$ python -q
>>> import numpy as np
>>> import numpy.linalg as la
>>> np.set_printoptions(precision=2, suppress=True, linewidth=200, sign=" ")
>>> rnd = lambda a: np.round(a, 2) + 0
>>> arr = np.load("m.npy")
>>> arr
array([[-0.34, -1.  ,  0.13, -0.89,  1.46,  0.79,  0.36, -0.46,  2.84,  0.47, -0.62],
       [-0.88,  1.8 ,  1.11,  1.4 , -1.64, -3.49, -1.68,  1.27, -1.83,  0.15, -0.97],
       [-1.08,  0.28, -0.72, -0.6 , -0.8 , -0.56,  1.16, -0.48,  0.68,  0.76, -0.04],
       [ 1.56, -1.2 ,  2.78,  0.94,  3.4 ,  0.42, -3.44,  1.28,  1.88, -1.02, -1.6 ]])
>>> np.allclose(arr[:-1].T @ la.lstsq(arr[:-1].T, arr[-1])[0], arr[-1])
True
>>> rnd(arr @ la.pinv(arr) @ arr)
array([[-0.34, -1.  ,  0.13, -0.89,  1.46,  0.79,  0.36, -0.46,  2.84,  0.47, -0.62],
       [-0.88,  1.8 ,  1.11,  1.4 , -1.64, -3.49, -1.68,  1.27, -1.83,  0.15, -0.97],
       [-1.08,  0.28, -0.72, -0.6 , -0.8 , -0.56,  1.16, -0.48,  0.68,  0.76, -0.04],
       [ 1.56, -1.2 ,  2.78,  0.94,  3.4 ,  0.42, -3.44,  1.28,  1.88, -1.02, -1.6 ]])
>>> la.lstsq(arr[:-1].T, arr[-1])[2]
np.int32(3)
>>> np.abs(np.diag(la.qr(arr)[1])) > 1e-9
array([ True,  True,  True, False])
>>> def softmax(z):
...     e = np.exp(z - z.max(axis=-1, keepdims=True))
...     return e / e.sum(axis=-1, keepdims=True)
... 
>>> rnd(softmax(arr[3] + -3))
array([ 0.07,  0.  ,  0.24,  0.04,  0.45,  0.02,  0.  ,  0.05,  0.1 ,  0.01,  0.  ])
>>> rnd(softmax(arr).sum(axis=1))
array([ 1.,  1.,  1.,  1.])
>>> scores = arr @ arr.T / np.sqrt(11)
>>> rnd(softmax(scores)[3] @ arr)
array([ 1.56, -1.2 ,  2.78,  0.94,  3.4 ,  0.42, -3.44,  1.28,  1.88, -1.02, -1.6 ])
>>> rnd(softmax(scores + np.triu(np.full(scores.shape, -np.inf), 1)))
array([[ 1.  ,  0.  ,  0.  ,  0.  ],
       [ 0.  ,  1.  ,  0.  ,  0.  ],
       [ 0.22,  0.1 ,  0.68,  0.  ],
       [ 0.  ,  0.  ,  0.  ,  1.  ]])
>>> softmax(scores).round(6).argmax(axis=1)
array([ 0,  1,  2,  3])
